In [1]: import numpy as np

In [2]: np.set_printoptions(suppress=True, linewidth=120)

In [3]: Q, _ = np.linalg.qr(np.array([[-0.7, -0.5, 1.4, -0.1],
   ...:     [-1.1, -0.2, 1.0, -1.0],
   ...:     [0.1, 0.8, -0.6, -0.4],
   ...:     [-0.6, 0.3, -0.3, -0.6],
   ...:     [0.9, 0.0, -0.1, -0.7]]))

In [4]: M = Q @ Q.T

In [5]: M.round(1) + 0
Out[5]: 
array([[ 0.7,  0.3,  0. , -0.3, -0.1],
       [ 0.3,  0.7,  0. ,  0.3,  0.1],
       [ 0. ,  0. ,  1. ,  0. ,  0. ],
       [-0.3,  0.3,  0. ,  0.6, -0.1],
       [-0.1,  0.1,  0. , -0.1,  1. ]])

In [6]: np.argsort(-np.linalg.norm(M, axis=0).round(6), kind="stable")[:3]
Out[6]: array([2, 4, 0])

In [7]: np.linalg.matrix_rank(M, rtol=0.1)
Out[7]: np.int64(4)

In [8]: round(float(np.linalg.norm(M, 2) / np.linalg.norm(M)), 1)
Out[8]: 0.5

In [9]: np.linalg.cond(M) > 100
Out[9]: np.True_

In [10]: np.round(np.linalg.norm(M, axis=1), 1)
Out[10]: array([0.9, 0.8, 1. , 0.8, 1. ])

In [11]: round(np.linalg.norm(M, 1), 1), round(np.linalg.norm(M, np.inf), 1)
Out[11]: (np.float64(1.5), np.float64(1.5))

In [12]: E = np.load("out16.npy")

In [13]: E
Out[13]: 
array([[  0,  -9,  -3,   0, -18,  -6],
       [  0, -15, -12,   0, -30, -24],
       [ -9,  -9,  -9, -18, -18, -18],
       [  0, -12,  -4,   0,   0,   0],
       [  0, -20, -16,   0,   0,   0],
       [-12, -12, -12,   0,   0,   0]])

In [14]: vec = np.array([0, 0, 0, 2, -1, -2])

In [15]: y = E @ vec

In [16]: y
Out[16]: array([30, 78, 18,  0,  0,  0])

In [17]: np.round(np.linalg.solve(E, E[:, 1]), 1) + 0
Out[17]: array([0., 1., 0., 0., 0., 0.])
